$ python -q
>>> import numpy as np
>>> import numpy.linalg as la
>>> np.set_printoptions(precision=1, suppress=True, linewidth=200)
>>> data = np.load("case19.npy")
>>> data
array([[-10.5,   1.1,   3.9],
       [-10.1,   0.2,   6.3],
       [-11.6,  -0.2,   6.8],
       [-10.8,   0.9,   5.6],
       [-12.3,  -0.9,   5.1],
       [-10.8,   0.1,   4.9],
       [ -7.9,   0.4,   5.3],
       [-10.5,  -1.3,   5.7],
       [ -9.6,   0.2,   5.3],
       [-10. ,   1.3,   4.8],
       [ -9.7,   0.2,   3.3],
       [ -8.9,  -0.6,   5.1],
       [-10. ,   1.4,   5. ],
       [ -8.7,  -0.2,   4.7],
       [ -7.6,  -0.1,   3.4],
       [-11. ,   0.8,   2.2],
       [-11.4,  -0.1,   7.3],
       [-10. ,   1.1,   3.3],
       [ -9.8,   1.9,   5.3],
       [ -9.7,  -0.6,   5. ],
       [-10.2,  -0.1,   6.3],
       [-11.3,   1.6,   4.2],
       [ -7.9,   0.9,   5.7],
       [-11.7,   0.2,   5.3],
       [ -9.8,  -2.1,   4.9],
       [-10.5,  -0.1,   6. ],
       [-12.2,   1. ,   6. ]])
>>> basis = data[[21, 14]].astype(float)
>>> for _ in range(5):
...     z = la.norm(data[:, None] - basis, axis=-1).argmin(axis=1)
...     basis = np.array([data[z == j].mean(axis=0) for j in range(2)])
... 
>>> z
array([0, 0, 0, 0, 0, 0, 1, 0, 1, 0, 1, 1, 0, 1, 1, 0, 0, 0, 0, 1, 0, 0, 1, 0, 1, 0, 0])
>>> basis
array([[-10.8,   0.5,   5.2],
       [ -8.9,  -0.2,   4.7]])
>>> cen = data - data.mean(axis=0)
>>> V = la.svd(cen)[2][:1]
>>> A2 = cen - cen @ V.T @ V
>>> round(la.norm(A2) / la.norm(cen), 1)
np.float64(0.7)
>>> la.norm(A2, axis=1).round(6).argmax()
np.int64(15)
>>> (cen @ V.T).std(axis=0)
array([1.3])
